$ ipython --no-banner

In [1]: import numpy as np

In [2]: import numpy.linalg as la

In [3]: np.set_printoptions(precision=2, suppress=True, linewidth=100)

In [4]: K = np.load("m.npy")

In [5]: print(K)
[[ 14   5   1  -4  12   0   4   0   5   0]
 [  5  14   1   2  -6  -9 -11   3   2   6]
 [  1   1  18  -9   4  -8   4  16  15  -8]
 [ -4   2  -9  11  -7   5  -6  -6 -13   1]
 [ 12  -6   4  -7  20   7  15   1   6  -8]
 [  0  -9  -8   5   7  13   8  -8 -10  -5]
 [  4 -11   4  -6  15   8  15   1   4  -9]
 [  0   3  16  -6   1  -8   1  15  12  -7]
 [  5   2  15 -13   6 -10   4  12  18  -2]
 [  0   6  -8   1  -8  -5  -9  -7  -2  12]]

In [6]: print(np.diff(K, axis=0))
[[ -9   9   0   6 -18  -9 -15   3  -3   6]
 [ -4 -13  17 -11  10   1  15  13  13 -14]
 [ -5   1 -27  20 -11  13 -10 -22 -28   9]
 [ 16  -8  13 -18  27   2  21   7  19  -9]
 [-12  -3 -12  12 -13   6  -7  -9 -16   3]
 [  4  -2  12 -11   8  -5   7   9  14  -4]
 [ -4  14  12   0 -14 -16 -14  14   8   2]
 [  5  -1  -1  -7   5  -2   3  -3   6   5]
 [ -5   4 -23  14 -14   5 -13 -19 -20  14]]

In [7]: print(K - K[0])
[[  0   0   0   0   0   0   0   0   0   0]
 [ -9   9   0   6 -18  -9 -15   3  -3   6]
 [-13  -4  17  -5  -8  -8   0  16  10  -8]
 [-18  -3 -10  15 -19   5 -10  -6 -18   1]
 [ -2 -11   3  -3   8   7  11   1   1  -8]
 [-14 -14  -9   9  -5  13   4  -8 -15  -5]
 [-10 -16   3  -2   3   8  11   1  -1  -9]
 [-14  -2  15  -2 -11  -8  -3  15   7  -7]
 [ -9  -3  14  -9  -6 -10   0  12  13  -2]
 [-14   1  -9   5 -20  -5 -13  -7  -7  12]]

In [8]: print(K.mean(axis=0))
[ 3.7  0.7  3.4 -2.6  4.4 -0.7  2.5  2.7  3.7 -2. ]

In [9]: print(np.round(la.svd(K, compute_uv=False), 2) + 0)
[64.32 49.17 23.89 12.63  0.    0.    0.    0.    0.    0.  ]

In [10]: print(np.unravel_index(np.abs(K).argmax(), K.shape))
(np.int64(4), np.int64(4))

In [11]: print(la.matrix_rank(K))
4

In [12]: print(K.shape)
(10, 10)

In [13]: print(np.abs(K).max())
20

In [14]: print(K.sum(axis=0))
[ 37   7  34 -26  44  -7  25  27  37 -20]

In [15]: print(np.count_nonzero(K))
94

In [16]: print(K.sum(axis=1))
[ 37   7  34 -26  44  -7  25  27  37 -20]

In [17]: rng = np.random.default_rng(901667)

In [18]: z = rng.permutation(10)

In [19]: print(z)
[6 5 7 9 0 8 1 3 2 4]

In [20]: Y = K[z][:, z]

In [21]: print(np.allclose(Y, K))
False

In [22]: print(Y)
[[ 15   8   1  -9   4   4 -11  -6   4  15]
 [  8  13  -8  -5   0 -10  -9   5  -8   7]
 [  1  -8  15  -7   0  12   3  -6  16   1]
 [ -9  -5  -7  12   0  -2   6   1  -8  -8]
 [  4   0   0   0  14   5   5  -4   1  12]
 [  4 -10  12  -2   5  18   2 -13  15   6]
 [-11  -9   3   6   5   2  14   2   1  -6]
 [ -6   5  -6   1  -4 -13   2  11  -9  -7]
 [  4  -8  16  -8   1  15   1  -9  18   4]
 [ 15   7   1  -8  12   6  -6  -7   4  20]]

In [23]: print(np.trace(Y))
150

In [24]: print([round(float(x), 2) for x in la.svd(K, compute_uv=False)[:3]])
[64.32, 49.17, 23.89]

In [25]: print(la.matrix_rank(K, rtol=0.1))
4

In [26]: print(np.argsort(-la.norm(K, axis=0).round(6), kind="stable")[:3])
[2 8 4]
